$ python3 -q
>>> import numpy as np
>>> import numpy.linalg as la
>>> np.set_printoptions(precision=2, suppress=True, linewidth=100, legacy="1.25")
>>> tidy = lambda a: np.round(a, 2) + 0
>>> A2 = np.array([[-2, -1], [0, -2], [2, 2]])
>>> J = np.tile(A2, (2, 3))
>>> J
array([[-2, -1, -2, -1, -2, -1],
       [ 0, -2,  0, -2,  0, -2],
       [ 2,  2,  2,  2,  2,  2],
       [-2, -1, -2, -1, -2, -1],
       [ 0, -2,  0, -2,  0, -2],
       [ 2,  2,  2,  2,  2,  2]])
>>> rk = la.matrix_rank(J)
>>> rk
2
>>> null = la.svd(J)[2][rk:].T
>>> tidy(J @ null)
array([[0., 0., 0., 0.],
       [0., 0., 0., 0.],
       [0., 0., 0., 0.],
       [0., 0., 0., 0.],
       [0., 0., 0., 0.],
       [0., 0., 0., 0.]])
>>> null.shape
(6, 4)
>>> tidy(J @ la.pinv(J) @ J)
array([[-2., -1., -2., -1., -2., -1.],
       [ 0., -2.,  0., -2.,  0., -2.],
       [ 2.,  2.,  2.,  2.,  2.,  2.],
       [-2., -1., -2., -1., -2., -1.],
       [ 0., -2.,  0., -2.,  0., -2.],
       [ 2.,  2.,  2.,  2.,  2.,  2.]])
>>> M = 0.9 ** np.abs(np.subtract.outer(np.arange(3), np.arange(3)))
>>> M
array([[1.  , 0.9 , 0.81],
       [0.9 , 1.  , 0.9 ],
       [0.81, 0.9 , 1.  ]])
>>> round(np.log10(la.cond(M)))
2
>>> tidy(np.abs(la.svd(M)[2][-1]))
array([0.42, 0.81, 0.42])
>>> Lm = la.cholesky(M)
>>> tidy(np.prod(np.diag(Lm)) ** 2), tidy(la.det(M))
(0.04, 0.04)
>>> tidy(np.diag(Lm) ** 2)
array([1.  , 0.19, 0.19])
>>> Lm @ Lm.T
array([[1.  , 0.9 , 0.81],
       [0.9 , 1.  , 0.9 ],
       [0.81, 0.9 , 1.  ]])
>>> tidy(Lm)
array([[1.  , 0.  , 0.  ],
       [0.9 , 0.44, 0.  ],
       [0.81, 0.39, 0.44]])
>>> K = np.loadtxt("sample7.csv", delimiter=",")
>>> K
array([[ 1.,  4.,  5.,  7.],
       [ 3.,  0.,  4.,  8.],
       [ 8.,  2.,  3.,  2.],
       [ 0.,  9.,  7.,  6.],
       [ 5.,  7.,  1.,  5.],
       [-5.,  4., -3., -9.]])
>>> hat = K @ la.solve(K.T @ K, K.T)
>>> tidy(hat @ K[:, 0])
array([ 1.,  3.,  8.,  0.,  5., -5.])
>>> tidy(np.diag(hat))
array([0.29, 0.3 , 0.99, 0.75, 1.  , 0.68])
>>> tidy(la.eigvalsh(hat))
array([0., 0., 1., 1., 1., 1.])
>>> np.allclose(hat @ hat, hat)
True
>>> la.matrix_rank(np.eye(6) - hat)
2
>>> x = np.array([2, -3, 2, -2])
>>> y = K @ x
>>> tidy(la.solve(K.T @ K, K.T @ y))
array([ 2., -3.,  2., -2.])
>>> tidy(la.pinv(K) @ K)
array([[1., 0., 0., 0.],
       [0., 1., 0., 0.],
       [0., 0., 1., 0.],
       [0., 0., 0., 1.]])
>>> rng = np.random.default_rng(406)
>>> y = y + 0.02 * rng.normal(size=6)
>>> tidy(y)
array([-13.97,  -2.02,  11.99, -25.03, -19.03,  -9.97])
>>> beta, *_ = la.lstsq(K, y)
>>> beta.round()
array([ 2., -3.,  2., -2.])
>>> tidy(beta)
array([ 2., -3.,  2., -2.])
>>> tidy(K.T @ (y - K @ beta))
array([0., 0., 0., 0.])
>>> tidy(la.norm(y - K @ beta))
0.05
>>> [round(float(la.norm(la.solve(K.T @ K + lam * np.eye(4), K.T @ y))), 2) for lam in (0, 1, 10, 100)]
[4.58, 4.36, 3.31, 1.7]
>>> x = np.array([-5, 4, 4, -2])
>>> a = np.maximum(K @ x, 0)
>>> np.maximum(K @ (3 * x), 0)
array([ 51.,   0.,   0., 156.,   0., 141.])
>>> np.maximum(K @ x, 0) - np.maximum(-K @ x, 0)
array([ 17., -15., -24.,  52.,  -3.,  47.])
>>> K * (a > 1e-9)[:, None]
array([[ 1.,  4.,  5.,  7.],
       [ 0.,  0.,  0.,  0.],
       [ 0.,  0.,  0.,  0.],
       [ 0.,  9.,  7.,  6.],
       [ 0.,  0.,  0.,  0.],
       [-5.,  4., -3., -9.]])
>>> tidy(np.tanh(K @ x))
array([ 1., -1., -1.,  1., -1.,  1.])
>>> K.T @ a
array([-218.,  724.,  308.,    8.])
>>> np.flatnonzero(a > 1e-9)
array([0, 3, 5])
>>> mat = np.loadtxt("a.csv", delimiter=",")
>>> tidy(mat)
array([[  5.73,  27.18, -17.53,  17.53,   3.75],
       [  4.82,  24.3 , -15.86,  15.86,   2.92],
       [  4.56,  23.46, -15.36,  15.36,   2.68],
       [  3.23,  18.96, -12.69,  12.69,   1.49],
       [  2.5 ,  16.34, -11.09,  11.09,   0.85],
       [  0.17,   5.52,  -4.08,   4.08,  -0.95],
       [  0.08,   4.74,  -3.53,   3.53,  -0.99],
       [  0.06,   4.58,  -3.42,   3.42,  -0.99],
       [ -0.08,   2.88,  -2.17,   2.17,  -0.96],
       [ -0.1 ,   2.25,  -1.69,   1.69,  -0.91],
       [ -0.07,   1.24,  -0.88,   0.88,  -0.72],
       [  0.05,   0.35,  -0.14,   0.14,  -0.35],
       [  0.08,   0.18,   0.  ,   0.  ,  -0.22],
       [  0.09,   0.03,   0.08,  -0.08,  -0.06],
       [  0.  ,   0.  ,   0.  ,   0.  ,   0.  ],
       [ -0.43,   0.02,  -0.39,   0.39,  -0.19],
       [ -1.31,  -0.08,  -1.01,   1.01,  -0.85],
       [ -1.43,  -0.11,  -1.08,   1.08,  -0.94],
       [ -1.46,  -0.12,  -1.1 ,   1.1 ,  -0.97],
       [ -2.14,  -0.3 ,  -1.48,   1.48,  -1.54],
       [ -6.32,  -2.18,  -3.1 ,   3.1 ,  -5.3 ],
       [ -6.57,  -2.31,  -3.17,   3.17,  -5.53],
       [-10.97,  -5.04,  -4.21,   4.21,  -9.66],
       [-13.96,  -7.12,  -4.72,   4.72, -12.51],
       [-14.7 ,  -7.66,  -4.83,   4.83, -13.21],
       [-15.64,  -8.35,  -4.96,   4.96, -14.11],
       [-18.79, -10.74,  -5.32,   5.32, -17.14],
       [-27.47, -17.83,  -5.92,   5.92, -25.54]])
>>> Xc = mat - mat.mean(axis=0)
>>> evecs = la.svd(Xc)[2][:3]
>>> A2 = Xc - Xc @ evecs.T @ evecs
>>> tidy(la.norm(A2) / la.norm(Xc))
0.0
>>> tidy((Xc @ evecs.T).std(axis=0))
array([14.45,  7.65,  0.4 ])
>>> tidy(np.cov(Xc @ evecs.T, rowvar=False))
array([[216.56,   0.  ,   0.  ],
       [  0.  ,  60.64,   0.  ],
       [  0.  ,   0.  ,   0.17]])
>>> d = la.norm(mat[:, None] - mat[None], axis=-1)
>>> d[1].round(6).argsort(kind="stable")[:4]
array([1, 2, 0, 3])
>>> la.matrix_rank(d ** 2)
5
>>> np.flatnonzero(d[1] < d.mean() / 2)
array([0, 1, 2, 3])
>>> (d + 1e9 * np.eye(28)).round(6).argmin(axis=1)
array([ 1,  2,  1,  4,  3,  6,  7,  6,  9,  8, 11, 12, 13, 14, 13, 11, 17, 18, 17, 18, 21, 20, 23,
       24, 23, 24, 25, 26])
>>> tidy(d[:5, :5])
array([[ 0.  ,  3.92,  5.07, 11.21, 14.8 ],
       [ 3.92,  0.  ,  1.16,  7.29, 10.89],
       [ 5.07,  1.16,  0.  ,  6.14,  9.73],
       [11.21,  7.29,  6.14,  0.  ,  3.59],
       [14.8 , 10.89,  9.73,  3.59,  0.  ]])
>>> d.mean(axis=1).argmax()
27
>>> np.unravel_index(d.round(6).argmax(), d.shape)
(0, 27)
>>> feats = np.diag(np.array([2, 3, -4, -5])) + -1 * np.eye(4, k=1) + -1 * np.eye(4, k=-1)
>>> feats
array([[ 2., -1.,  0.,  0.],
       [-1.,  3., -1.,  0.],
       [ 0., -1., -4., -1.],
       [ 0.,  0., -1., -5.]])
>>> [round(float(la.det(feats[:i, :i])), 2) + 0 for i in range(1, 5)]
[2.0, 5.0, -22.0, 105.0]
>>> tidy(la.eigvalsh(feats).min())
-5.65
>>> q, evecs = la.qr(feats[:, :3])[0], la.qr(feats[:, 3:])[0]
>>> s = la.svd(q.T @ evecs, compute_uv=False)
>>> tidy(s)
array([0.42])
>>> (s > 0.9).sum()
0
>>> tidy(np.degrees(np.arccos(s.clip(0, 1))))
array([65.27])
>>> tidy(la.norm(q @ q.T - evecs @ evecs.T, 2))
1.0
>>> vals, evecs = la.eigh(feats)
>>> x = np.array([3, 3, -2, -1])
>>> tidy(evecs * np.maximum(vals, 0) @ evecs.T)
array([[ 2.  , -0.99,  0.09, -0.01],
       [-0.99,  3.08, -0.43,  0.05],
       [ 0.09, -0.43,  0.06, -0.01],
       [-0.01,  0.05, -0.01,  0.  ]])
>>> F = np.load("layer6.npy")
>>> F
array([[11,  0, -9],
       [ 0, 28, -6],
       [-9, -6, 13]])
>>> vals, evecs = la.eigh(F)
>>> tidy(evecs.T @ F @ evecs)
array([[ 2.29,  0.  ,  0.  ],
       [ 0.  , 19.05,  0.  ],
       [ 0.  ,  0.  , 30.66]])
>>> tidy(vals)
array([ 2.29, 19.05, 30.66])
>>> tidy(evecs.T @ evecs)
array([[1., 0., 0.],
       [0., 1., 0.],
       [0., 0., 1.]])
>>> tidy(la.svd(F, compute_uv=False))
array([30.66, 19.05,  2.29])
>>> A = np.loadtxt("data.csv", delimiter=",")
>>> A
array([[-0.76,  1.  ,  0.65,  0.98,  0.7 ],
       [-0.82,  0.94, -0.6 ,  0.31,  0.85],
       [-0.77,  0.84,  0.75,  0.96,  0.83],
       [ 0.38,  0.96, -0.69, -0.51, -0.7 ],
       [ 0.16,  1.  , -0.97, -0.58, -0.54],
       [ 0.73, -1.  , -0.54, -0.97, -0.63],
       [-0.25,  0.24, -0.16,  0.6 ,  0.49],
       [ 0.79, -0.99, -0.81, -0.99, -0.82],
       [-0.92,  1.  ,  0.15,  0.89,  0.8 ],
       [ 0.97, -0.98, -0.89, -0.97, -0.96],
       [-0.69, -0.9 ,  0.96,  0.81,  0.8 ],
       [-0.94,  0.08,  0.96,  0.96,  0.96],
       [ 0.45,  0.38, -0.65, -0.46, -0.51],
       [ 0.46, -0.9 , -0.48, -0.77, -0.35],
       [-0.11, -1.  ,  0.91,  0.36,  0.52],
       [-0.4 , -0.6 ,  0.89,  0.71,  0.44],
       [ 0.51,  1.  , -0.9 , -0.28, -0.86],
       [ 0.87, -0.5 , -0.8 , -0.94, -0.93],
       [-0.98,  1.  ,  0.73,  1.  ,  0.97],
       [ 0.09,  0.96, -0.68, -0.73, -0.56],
       [ 0.94, -1.  ,  0.73, -0.99, -0.91],
       [-0.92,  0.58,  0.98,  0.99,  0.94],
       [ 0.12,  0.81,  0.23, -0.14, -0.52],
       [ 0.9 ,  0.5 , -0.99, -0.97, -0.94],
       [ 0.29,  0.87,  0.34,  0.73, -0.46],
       [-0.8 ,  1.  , -0.24,  0.38,  0.41],
       [-0.84,  1.  ,  0.59,  0.95,  0.47],
       [ 0.11,  0.83, -0.93, -0.92, -0.37],
       [-0.65, -0.19, -0.21, -0.24,  0.74],
       [ 0.25, -0.91,  0.03, -0.28, -0.02]])
>>> C2 = np.cov(A, rowvar=False)
>>> tidy(C2)
array([[ 0.46, -0.25, -0.3 , -0.46, -0.46],
       [-0.25,  0.7 , -0.05,  0.24,  0.13],
       [-0.3 , -0.05,  0.52,  0.44,  0.36],
       [-0.46,  0.24,  0.44,  0.61,  0.49],
       [-0.46,  0.13,  0.36,  0.49,  0.52]])
>>> np.argwhere(np.triu(np.abs(np.corrcoef(A.T)) > 0.8, 1))
array([[0, 3],
       [0, 4],
       [3, 4]])
>>> tidy(np.polyfit(A[:, 0], A[:, 1], 1))
array([-0.54,  0.17])
>>> np.argsort(-A.std(axis=0).round(6), kind="stable")
array([1, 3, 2, 4, 0])
>>> tidy(A.std(axis=0))
array([0.67, 0.82, 0.71, 0.77, 0.71])
